>>> import numpy as np
>>> from numpy import linalg as LA
>>> np.set_printoptions(suppress=True, linewidth=140)
>>> rd = lambda a: np.round(a, 2) + 0
>>> mat = np.loadtxt("arr.csv", delimiter=",")
>>> mat
array([[ -2.,  -1.,  -4.,  -2.,  -5.,  -2.],
       [  8.,   9.,   6.,   8.,   5.,   8.],
       [  8.,   9.,   6.,   8.,   5.,   8.],
       [ -3.,  -2.,  -5.,  -3.,  -6.,  -3.],
       [ -4.,  -3.,  -6.,  -4.,  -7.,  -4.],
       [ -2.,  -1.,  -4.,  -2.,  -5.,  -2.],
       [ -3.,  -2.,  -5.,  -3.,  -6.,  -3.],
       [  8.,   9.,   6.,   8.,   5.,   8.],
       [ -9.,  -8., -11.,  -9., -12.,  -9.]])
>>> # columns 0 and 3 are equal
>>> Uu, sigma, vt = LA.svd(mat)
>>> rd(sigma)
array([43.67, 10.05,  0.  ,  0.  ,  0.  ,  0.  ])
>>> B = Uu[:, :2] @ np.diag(sigma[:2]) @ vt[:2]
>>> rd(LA.norm(mat - B, 2)), rd(sigma[2])
(np.float64(0.0), np.float64(0.0))
>>> print(LA.matrix_rank(mat, rtol=0.05))
2
>>> print(np.unique(mat.round(6), axis=0).shape)
(5, 6)
>>> print(np.argsort(-LA.norm(mat, axis=0).round(6), kind="stable")[:3])
[4 2 1]
>>> LA.cond(mat) > 100
np.True_
>>> [round(float(x), 2) for x in LA.svd(mat, compute_uv=False)[:3]]
[43.67, 10.05, 0.0]
>>> M = np.array([[-2, 2, -2, 0, -3],
...     [2, -1, 2, -1, 2],
...     [-3, 3, 0, -1, 1],
...     [2, 1, 2, 2, 2],
...     [2, 2, -1, 1, -1],
...     [3, 0, 0, -1, -1],
...     [-2, -2, 2, -2, 2],
...     [0, 1, 2, 3, -2],
...     [-1, -1, -1, 1, -1],
...     [2, -2, -1, 0, -1]])
>>> M[:, 0] = 5 * M[:, 3]
>>> M
array([[  0,   2,  -2,   0,  -3],
       [ -5,  -1,   2,  -1,   2],
       [ -5,   3,   0,  -1,   1],
       [ 10,   1,   2,   2,   2],
       [  5,   2,  -1,   1,  -1],
       [ -5,   0,   0,  -1,  -1],
       [-10,  -2,   2,  -2,   2],
       [ 15,   1,   2,   3,  -2],
       [  5,  -1,  -1,   1,  -1],
       [  0,  -2,  -1,   0,  -1]])
>>> # column 0 is much longer than the rest
>>> Uu, sigma, vt = LA.svd(M)
>>> print(np.argmax(sigma[:-1] / (sigma[1:] + 1e-6)) + 1)
4
>>> rd(sigma)
array([24.08,  6.67,  4.84,  2.46,  0.  ])
>>> B = Uu[:, :4] @ np.diag(sigma[:4]) @ vt[:4]
>>> LA.matrix_rank(M, rtol=0.05)
np.int64(4)
>>> G = np.cov(M, rowvar=False)
>>> rd(np.polyfit(M[:, 2], M[:, 4], 1))
array([ 0.8 , -0.44])
>>> np.argsort(-M.std(axis=0).round(6), kind="stable")
array([0, 4, 1, 2, 3])
>>> rd(LA.eigvalsh(G)[::-1])
array([63.2 ,  4.95,  2.55,  0.57,  0.  ])
>>> rd(M.std(axis=0))
array([7.35, 1.68, 1.49, 1.47, 1.72])
>>> G.shape
(5, 5)
>>> def softmax(z):
...     e = np.exp(z - z.max(axis=-1, keepdims=True))
...     return e / e.sum(axis=-1, keepdims=True)
... 
>>> rd(softmax(10 * M[3]))
array([1., 0., 0., 0., 0.])
>>> rd(softmax(M[3] + -2))
array([1., 0., 0., 0., 0.])
>>> rd(softmax(M).sum(axis=1))
array([1., 1., 1., 1., 1., 1., 1., 1., 1., 1.])
>>> rd(softmax(M[3]))
array([1., 0., 0., 0., 0.])
>>> scores = M @ M.T / np.sqrt(5)
>>> rd(softmax(scores))
array([[0.96, 0.  , 0.  , 0.  , 0.03, 0.  , 0.  , 0.  , 0.  , 0.  ],
       [0.  , 0.  , 0.  , 0.  , 0.  , 0.  , 1.  , 0.  , 0.  , 0.  ],
       [0.  , 0.  , 0.  , 0.  , 0.  , 0.  , 1.  , 0.  , 0.  , 0.  ],
       [0.  , 0.  , 0.  , 0.  , 0.  , 0.  , 0.  , 1.  , 0.  , 0.  ],
       [0.  , 0.  , 0.  , 0.  , 0.  , 0.  , 0.  , 1.  , 0.  , 0.  ],
       [0.  , 0.  , 0.  , 0.  , 0.  , 0.  , 1.  , 0.  , 0.  , 0.  ],
       [0.  , 0.  , 0.  , 0.  , 0.  , 0.  , 1.  , 0.  , 0.  , 0.  ],
       [0.  , 0.  , 0.  , 0.  , 0.  , 0.  , 0.  , 1.  , 0.  , 0.  ],
       [0.  , 0.  , 0.  , 0.  , 0.  , 0.  , 0.  , 1.  , 0.  , 0.  ],
       [0.06, 0.02, 0.  , 0.  , 0.02, 0.06, 0.04, 0.02, 0.23, 0.56]])
>>> rd(softmax(scores)[3] @ M)
array([15.,  1.,  2.,  3., -2.])
>>> rd(softmax(scores + np.triu(np.full(scores.shape, -np.inf), 1)))
array([[1.  , 0.  , 0.  , 0.  , 0.  , 0.  , 0.  , 0.  , 0.  , 0.  ],
       [0.  , 1.  , 0.  , 0.  , 0.  , 0.  , 0.  , 0.  , 0.  , 0.  ],
       [0.  , 0.01, 0.99, 0.  , 0.  , 0.  , 0.  , 0.  , 0.  , 0.  ],
       [0.  , 0.  , 0.  , 1.  , 0.  , 0.  , 0.  , 0.  , 0.  , 0.  ],
       [0.  , 0.  , 0.  , 1.  , 0.  , 0.  , 0.  , 0.  , 0.  , 0.  ],
       [0.  , 0.16, 0.24, 0.  , 0.  , 0.6 , 0.  , 0.  , 0.  , 0.  ],
       [0.  , 0.  , 0.  , 0.  , 0.  , 0.  , 1.  , 0.  , 0.  , 0.  ],
       [0.  , 0.  , 0.  , 0.  , 0.  , 0.  , 0.  , 1.  , 0.  , 0.  ],
       [0.  , 0.  , 0.  , 0.  , 0.  , 0.  , 0.  , 1.  , 0.  , 0.  ],
       [0.06, 0.02, 0.  , 0.  , 0.02, 0.06, 0.04, 0.02, 0.23, 0.56]])
>>> cent = M[[8, 0]].astype(float)
>>> for _ in range(5):
...     idx = LA.norm(M[:, None] - cent, axis=-1).argmin(axis=1)
...     cent = np.array([M[idx == j].mean(axis=0) for j in range(2)])
... 
>>> idx
array([1, 1, 1, 0, 0, 1, 1, 0, 0, 1])
>>> np.bincount(idx)
array([4, 6])
>>> np.abs(cent[1] - cent[0]).argmax()
np.int64(0)
>>> A = np.load("run16.npy")
>>> A
array([[ 0, -5, -1,  8, -6,  3, -1,  4,  2],
       [ 5,  0,  3,  5, -6, -5,  2, -5,  7],
       [ 1, -3,  0,  9,  0, -7, -5,  4,  4],
       [-8, -5, -9,  0, -6,  1,  3,  0, -1],
       [ 6,  6,  0,  6,  0,  3, -2,  2, -2],
       [-3,  5,  7, -1, -3,  0,  9,  4,  1],
       [ 1, -2,  5, -3,  2, -9,  0,  1, -1],
       [-4,  5, -4,  0, -2, -4, -1,  0,  7],
       [-2, -7, -4,  1,  2, -1,  1, -7,  0]])
>>> # skew-symmetric
>>> rd(softmax(A[3]))
array([0.  , 0.  , 0.  , 0.04, 0.  , 0.11, 0.8 , 0.04, 0.01])
>>> rd(softmax(A[3] + 3))
array([0.  , 0.  , 0.  , 0.04, 0.  , 0.11, 0.8 , 0.04, 0.01])
>>> scores = A @ A.T / np.sqrt(9)
>>> rd(softmax(scores))
array([[1., 0., 0., 0., 0., 0., 0., 0., 0.],
       [0., 1., 0., 0., 0., 0., 0., 0., 0.],
       [0., 0., 1., 0., 0., 0., 0., 0., 0.],
       [0., 0., 0., 1., 0., 0., 0., 0., 0.],
       [0., 0., 0., 0., 1., 0., 0., 0., 0.],
       [0., 0., 0., 0., 0., 1., 0., 0., 0.],
       [0., 0., 0., 0., 0., 0., 1., 0., 0.],
       [0., 0., 0., 0., 0., 0., 0., 1., 0.],
       [0., 0., 0., 0., 0., 0., 0., 0., 1.]])
>>> x = np.array([1, 0, 3, 1, 3, 1, 1, 3, 2])
>>> print(x @ A @ x)
0
>>> rd(LA.det(A))
np.float64(0.0)
>>> print(rd(LA.svd(A, compute_uv=False)))
[19.05 19.05 15.09 15.09 11.   11.    4.63  4.63  0.  ]
>>> Q = LA.solve(np.eye(9) - A, np.eye(9) + A)
>>> rd(LA.det(Q))
np.float64(1.0)
>>> rd(Q @ Q.T)
array([[1., 0., 0., 0., 0., 0., 0., 0., 0.],
       [0., 1., 0., 0., 0., 0., 0., 0., 0.],
       [0., 0., 1., 0., 0., 0., 0., 0., 0.],
       [0., 0., 0., 1., 0., 0., 0., 0., 0.],
       [0., 0., 0., 0., 1., 0., 0., 0., 0.],
       [0., 0., 0., 0., 0., 1., 0., 0., 0.],
       [0., 0., 0., 0., 0., 0., 1., 0., 0.],
       [0., 0., 0., 0., 0., 0., 0., 1., 0.],
       [0., 0., 0., 0., 0., 0., 0., 0., 1.]])
>>> np.unique(A.round(6), axis=0).shape
(9, 9)
>>> np.allclose(A[:-1].T @ LA.lstsq(A[:-1].T, A[-1])[0], A[-1])
True
>>> LA.lstsq(A[:-1].T, A[-1])[2]
np.int32(8)
>>> print(rd(A @ LA.pinv(A) @ A))
[[ 0. -5. -1.  8. -6.  3. -1.  4.  2.]
 [ 5.  0.  3.  5. -6. -5.  2. -5.  7.]
 [ 1. -3.  0.  9.  0. -7. -5.  4.  4.]
 [-8. -5. -9.  0. -6.  1.  3.  0. -1.]
 [ 6.  6.  0.  6.  0.  3. -2.  2. -2.]
 [-3.  5.  7. -1. -3.  0.  9.  4.  1.]
 [ 1. -2.  5. -3.  2. -9.  0.  1. -1.]
 [-4.  5. -4.  0. -2. -4. -1.  0.  7.]
 [-2. -7. -4.  1.  2. -1.  1. -7.  0.]]
>>> B = A / LA.norm(A, axis=1, keepdims=True)
>>> G = B @ B.T
>>> rd(G[2])
array([ 0.54,  0.42,  1.  , -0.09,  0.19, -0.27,  0.27,  0.27,  0.01])
>>> print(rd(LA.norm(B, axis=1)))
[1. 1. 1. 1. 1. 1. 1. 1. 1.]
>>> print((G - 2 * np.eye(9)).round(6).argmax(axis=1))
[2 2 0 8 0 6 2 1 3]
>>> (np.abs(G) > 0.9).astype(int)
array([[1, 0, 0, 0, 0, 0, 0, 0, 0],
       [0, 1, 0, 0, 0, 0, 0, 0, 0],
       [0, 0, 1, 0, 0, 0, 0, 0, 0],
       [0, 0, 0, 1, 0, 0, 0, 0, 0],
       [0, 0, 0, 0, 1, 0, 0, 0, 0],
       [0, 0, 0, 0, 0, 1, 0, 0, 0],
       [0, 0, 0, 0, 0, 0, 1, 0, 0],
       [0, 0, 0, 0, 0, 0, 0, 1, 0],
       [0, 0, 0, 0, 0, 0, 0, 0, 1]])
>>> rk = LA.matrix_rank(A)
>>> print(rk)
8
>>> N = LA.svd(A)[2][rk:].T
>>> LA.matrix_rank(A.T @ A), LA.matrix_rank(A @ A.T)
(np.int64(8), np.int64(8))
>>> np.allclose(A @ N, 0)
True
>>> [int(LA.matrix_rank(A[:, :j + 1])) for j in range(9)]
[1, 2, 3, 4, 5, 6, 7, 8, 8]
>>> [int(LA.matrix_rank(A[:i])) for i in range(1, len(A) + 1)]
[1, 2, 3, 4, 5, 6, 7, 8, 8]
>>> rd(A @ N)
array([[0.],
       [0.],
       [0.],
       [0.],
       [0.],
       [0.],
       [0.],
       [0.],
       [0.]])
